% python3 -q
>>> import numpy as np
>>> np.set_printoptions(precision=1, suppress=True, linewidth=200, legacy="1.25")
>>> rng = np.random.default_rng(818427)
>>> z = rng.integers(0, 2, 3)
>>> E = (z[:, None] == z) * 2 + np.eye(3)
>>> print(E)
[[3. 2. 2.]
 [2. 3. 2.]
 [2. 2. 3.]]
>>> round(np.linalg.det(E.T), 1)
7.0
>>> np.einsum("ii->", E)
9.0
>>> np.linalg.eigvals(E)
array([1., 7., 1.])
>>> np.poly(E)
array([ 1., -9., 15., -7.])
>>> def softmax(z):
...     e = np.exp(z - z.max(axis=-1, keepdims=True))
...     return e / e.sum(axis=-1, keepdims=True)
... 
>>> softmax(E[1] + 3)
array([0.2, 0.6, 0.2])
>>> softmax(E[1])
array([0.2, 0.6, 0.2])
>>> att = E @ E.T / np.sqrt(3)
>>> print(softmax(att))
[[0.5 0.3 0.3]
 [0.3 0.5 0.3]
 [0.3 0.3 0.5]]
>>> softmax(att + np.triu(np.full(att.shape, -np.inf), 1))
array([[1. , 0. , 0. ],
       [0.4, 0.6, 0. ],
       [0.3, 0.3, 0.5]])
>>> evals, vecs = np.linalg.eig(E)
>>> np.round(np.prod(evals), 1)
7.0
>>> print(evals)
[1. 7. 1.]
>>> np.sort(np.linalg.eigvals(E @ E))
array([ 1.,  1., 49.])
>>> np.sort(np.linalg.eigvals(np.linalg.inv(E)))
array([0.1, 1. , 1. ])
>>> F = np.loadtxt("data.csv", delimiter=",")
>>> print(F)
[[1.  0.  0. ]
 [0.7 0.3 0. ]
 [0.3 0.2 0.4]]
>>> F @ np.ones(3)
array([1., 1., 1.])
>>> np.linalg.matrix_power(F, 2)
array([[1. , 0. , 0. ],
       [0.9, 0.1, 0. ],
       [0.6, 0.2, 0.2]])
>>> np.sort(np.abs(np.linalg.eigvals(F)))[::-1]
array([1. , 0.4, 0.3])
>>> pr = np.eye(3)[0]
>>> for _ in range(4):
...     pr = pr @ F
...     print(pr.round(1))
... 
[1. 0. 0.]
[1. 0. 0.]
[1. 0. 0.]
[1. 0. 0.]
>>> softmax(F[1] + 2)
array([0.4, 0.3, 0.2])
>>> np.round(softmax(10 * F[1]), 1) + 0
array([1., 0., 0.])
>>> softmax(F[1])
array([0.4, 0.3, 0.2])
>>> softmax(F).sum(axis=1)
array([1., 1., 1.])
>>> att = F @ F.T / np.sqrt(3)
>>> softmax(att)[1] @ F
array([0.7, 0.2, 0.1])
>>> softmax(att + np.triu(np.full(att.shape, -np.inf), 1))
array([[1. , 0. , 0. ],
       [0.5, 0.5, 0. ],
       [0.3, 0.3, 0.3]])
>>> print(softmax(att).round(6).argmax(axis=1))
[0 0 2]
>>> softmax(att)
array([[0.4, 0.3, 0.3],
       [0.4, 0.3, 0.3],
       [0.3, 0.3, 0.3]])
>>> J = np.load("dump.npy")
>>> J
array([[6., 1., 1.],
       [1., 6., 1.],
       [1., 1., 6.]])
>>> low = np.linalg.cholesky(J)
>>> np.diag(low) ** 2
array([6. , 5.8, 5.7])
>>> J / np.sqrt(np.outer(np.diag(J), np.diag(J)))
array([[1. , 0.2, 0.2],
       [0.2, 1. , 0.2],
       [0.2, 0.2, 1. ]])
>>> low
array([[2.4, 0. , 0. ],
       [0.4, 2.4, 0. ],
       [0.4, 0.3, 2.4]])
>>> low @ low.T
array([[6., 1., 1.],
       [1., 6., 1.],
       [1., 1., 6.]])
>>> Y = np.array([[8, 0], [6, 3]])
>>> cent = np.array([[3, 6], [6, 6]])
>>> X = np.kron(Y, cent)
>>> print(X)
[[24 48  0  0]
 [48 48  0  0]
 [18 36  9 18]
 [36 36 18 18]]
>>> Y = np.array([[2, -8, -7], [-7, 5, 9], [-6, -1, 4], [2, 3, -5]])
>>> np.vstack([X, Y.T]).shape
(7, 4)
>>> Y.T @ X.T
array([[-288, -240, -234, -252],
       [  48, -144,   81,  -72],
       [ 264,   96,  144,   54]])
>>> Y = np.linalg.inv(X)
>>> np.round(X @ Y, 1) + 0
array([[1., 0., 0., 0.],
       [0., 1., 0., 0.],
       [0., 0., 1., 0.],
       [0., 0., 0., 1.]])
>>> round(np.linalg.cond(X), 1)
27.3
>>> round(float(np.linalg.slogdet(X)[0]), 1)
1.0
>>> np.round(np.linalg.inv(Y), 1) + 0
array([[24., 48.,  0.,  0.],
       [48., 48.,  0.,  0.],
       [18., 36.,  9., 18.],
       [36., 36., 18., 18.]])
>>> hat = np.triu(np.array([[-1, -2, 1, 1], [-1, 0, 2, 3], [2, 2, -1, 3], [-2, -2, 1, -2]]), 1) + np.eye(4)
>>> Y = hat @ X @ np.linalg.inv(hat)
>>> Y
array([[  -18.,   -12.,    69.,  -117.],
       [  192.,   612., -1344.,  2094.],
       [  126.,   396.,  -855.,  1323.],
       [   36.,   108.,  -234.,   360.]])
>>> round(np.linalg.det(Y), 1)
186624.0
>>> np.trace(Y), np.trace(X)
(99.0, 99)
>>> np.poly(Y)
array([     1.,    -99.,    630.,  42768., 186624.])
